% ipython --no-banner

In [1]: import numpy as np

In [2]: import numpy.linalg as la

In [3]: np.set_printoptions(suppress=True, linewidth=100)

In [4]: X = np.loadtxt("run15.csv", delimiter=",")

In [5]: X.round(3)
Out[5]: 
array([[-0.995,  0.736,  4.112, -2.017, -1.326,  0.854],
       [-2.503,  1.945,  1.298, -0.92 , -3.337,  1.133],
       [-1.543,  1.246, -3.797,  1.544, -2.057,  0.183],
       [ 2.564, -1.996, -0.952,  0.769,  3.419, -1.119],
       [ 2.577, -2.007, -0.867,  0.731,  3.436, -1.114],
       [ 1.547, -1.174, -3.55 ,  1.83 ,  2.063, -1.009],
       [-2.591,  2.039, -1.166,  0.201, -3.455,  0.891],
       [ 1.732, -1.391,  3.558, -1.41 ,  2.309, -0.284],
       [-0.362,  0.33 , -4.506,  2.022, -0.483, -0.363],
       [ 2.226, -1.718, -2.282,  1.336,  2.969, -1.135]])

In [6]: def softmax(z):
   ...:     e = np.exp(z - z.max(axis=-1, keepdims=True))
   ...:     return e / e.sum(axis=-1, keepdims=True)
   ...: 

In [7]: np.round(softmax(X[5]), 3)
Out[7]: array([0.241, 0.016, 0.001, 0.32 , 0.403, 0.019])

In [8]: np.round(softmax(X).sum(axis=1), 3)
Out[8]: array([1., 1., 1., 1., 1., 1., 1., 1., 1., 1.])

In [9]: S = X @ X.T / np.sqrt(6)

In [10]: np.round(softmax(S)[5] @ X, 3)
Out[10]: array([ 1.78 , -1.362, -2.946,  1.583,  2.373, -1.033])

In [11]: np.round(np.trace(la.pinv(X) @ X), 3)
Out[11]: np.float64(2.0)

In [12]: np.unique(X.round(6), axis=0).shape
Out[12]: (10, 6)

In [13]: np.abs(np.diag(la.qr(X)[1])) > 1e-9
Out[13]: array([ True,  True, False, False, False, False])
